>>> import numpy as np
>>> from numpy import linalg as LA
>>> np.set_printoptions(precision=1, suppress=True, linewidth=100)
>>> W0 = np.load("test13.npy")
>>> W0
array([[-0.5, -1. , -1. ,  0.8, -1. ,  0.5,  0.9,  1. ],
       [ 0.6, -0.8, -0.1, -0.7,  1. ,  0.9, -0.9, -0.6],
       [-1. , -0.8, -0.9,  0.9, -1. , -1. ,  0.9,  0.9],
       [-0.6, -0.8, -0.9,  0.7, -1. , -0.6,  0.6,  0.9],
       [-1. , -1. , -1. ,  1. , -1. , -1. ,  1. ,  1. ],
       [-0.4,  1. ,  1. , -0.8,  1. , -1. , -0.7, -1. ],
       [ 0.5,  1. ,  0.9, -0.5, -1. ,  0.4, -0.5, -0.3],
       [-1. ,  0.9,  0.9,  1. , -1. , -1. ,  1. , -0.7],
       [ 0.1,  1. ,  1. , -0.7,  1. , -0.9, -0.1, -1. ],
       [ 0. , -1. , -0.5,  0.7, -0.8,  0.8,  1. , -0.3],
       [-0.1,  0.8,  1. , -0.5,  1. , -0.9,  0.1, -1. ],
       [ 0. ,  0.9,  0.8, -0.5,  0.5, -0.7, -0.7, -0.7],
       [ 0.5, -0.6,  0. , -0.5,  1. ,  0.8, -0.7, -0.4],
       [ 0.1, -1. , -0.9,  0.1,  1. ,  0.8, -0.7,  0.7],
       [ 0.2, -0.2, -0.5, -0.2,  0.3,  0.5, -0.8,  0.6],
       [ 0.4, -0.2, -0.8, -0.3,  0. ,  0.8, -1. ,  0.9],
       [-0.5, -0.9, -1. ,  0.9, -1. ,  0.8,  0. ,  1. ]])
>>> Y = np.c_[W0[:, :1] @ np.array([[3]]), np.array([6, 7, 0, 2, -4, 9, -5, -1, -5, -1, 4, 8, 3, 4, -5, 9, 2])]
>>> Y
array([[-1.5,  6. ],
       [ 1.8,  7. ],
       [-3. ,  0. ],
       [-1.8,  2. ],
       [-3. , -4. ],
       [-1.2,  9. ],
       [ 1.5, -5. ],
       [-3. , -1. ],
       [ 0.3, -5. ],
       [ 0. , -1. ],
       [-0.3,  4. ],
       [ 0. ,  8. ],
       [ 1.5,  3. ],
       [ 0.3,  4. ],
       [ 0.6, -5. ],
       [ 1.2,  9. ],
       [-1.5,  2. ]])
>>> LA.matrix_rank(Y)
np.int64(2)
>>> m1 = np.loadtxt("w.csv", delimiter=",")
>>> m1
array([[ 0.,  0.,  0.,  0.,  1., -1., -1.,  2., -1.,  1.,  1.],
       [ 0.,  0.,  0.,  1., -2.,  2., -2., -2.,  0.,  1.,  1.],
       [ 0.,  0.,  0., -1.,  1.,  2., -2.,  0.,  0.,  1.,  2.],
       [ 0.,  1., -1.,  0.,  0.,  0.,  0.,  0.,  0.,  0.,  0.],
       [ 1., -2.,  1.,  0.,  0.,  0.,  0.,  0.,  0.,  0.,  0.],
       [-1.,  2.,  2.,  0.,  0.,  0.,  0.,  0.,  0.,  0.,  0.],
       [-1., -2., -2.,  0.,  0.,  0.,  0.,  0.,  0.,  0.,  0.],
       [ 2., -2.,  0.,  0.,  0.,  0.,  0.,  0.,  0.,  0.,  0.],
       [-1.,  0.,  0.,  0.,  0.,  0.,  0.,  0.,  0.,  0.,  0.],
       [ 1.,  1.,  1.,  0.,  0.,  0.,  0.,  0.,  0.,  0.,  0.],
       [ 1.,  1.,  2.,  0.,  0.,  0.,  0.,  0.,  0.,  0.,  0.]])
>>> x = np.array([0, 5, 0, 0, 4, 0, 2, 5, 0, 3, 3])
>>> h1 = np.maximum(m1 @ x, 0)
>>> m1.T @ h1
array([  0.,  35.,  30.,  -9.,  27.,   0., -36.,  36., -18.,  27.,  36.])
>>> np.tanh(m1 @ x)
array([ 1., -1.,  1.,  1., -1.,  1., -1., -1.,  0.,  1.,  1.])
>>> np.maximum(m1 @ (3 * x), 0)
array([54.,  0., 27., 15.,  0., 30.,  0.,  0.,  0., 15., 15.])
>>> h1
array([18.,  0.,  9.,  5.,  0., 10.,  0.,  0.,  0.,  5.,  5.])
>>> np.maximum(m1 @ x, 0) - np.maximum(-m1 @ x, 0)
array([ 18., -16.,   9.,   5., -10.,  10., -10., -10.,   0.,   5.,   5.])
>>> m1 * (h1 > 1e-9)[:, None]
array([[ 0.,  0.,  0.,  0.,  1., -1., -1.,  2., -1.,  1.,  1.],
       [ 0.,  0.,  0.,  0., -0.,  0., -0., -0.,  0.,  0.,  0.],
       [ 0.,  0.,  0., -1.,  1.,  2., -2.,  0.,  0.,  1.,  2.],
       [ 0.,  1., -1.,  0.,  0.,  0.,  0.,  0.,  0.,  0.,  0.],
       [ 0., -0.,  0.,  0.,  0.,  0.,  0.,  0.,  0.,  0.,  0.],
       [-1.,  2.,  2.,  0.,  0.,  0.,  0.,  0.,  0.,  0.,  0.],
       [-0., -0., -0.,  0.,  0.,  0.,  0.,  0.,  0.,  0.,  0.],
       [ 0., -0.,  0.,  0.,  0.,  0.,  0.,  0.,  0.,  0.,  0.],
       [-0.,  0.,  0.,  0.,  0.,  0.,  0.,  0.,  0.,  0.,  0.],
       [ 1.,  1.,  1.,  0.,  0.,  0.,  0.,  0.,  0.,  0.,  0.],
       [ 1.,  1.,  2.,  0.,  0.,  0.,  0.,  0.,  0.,  0.,  0.]])
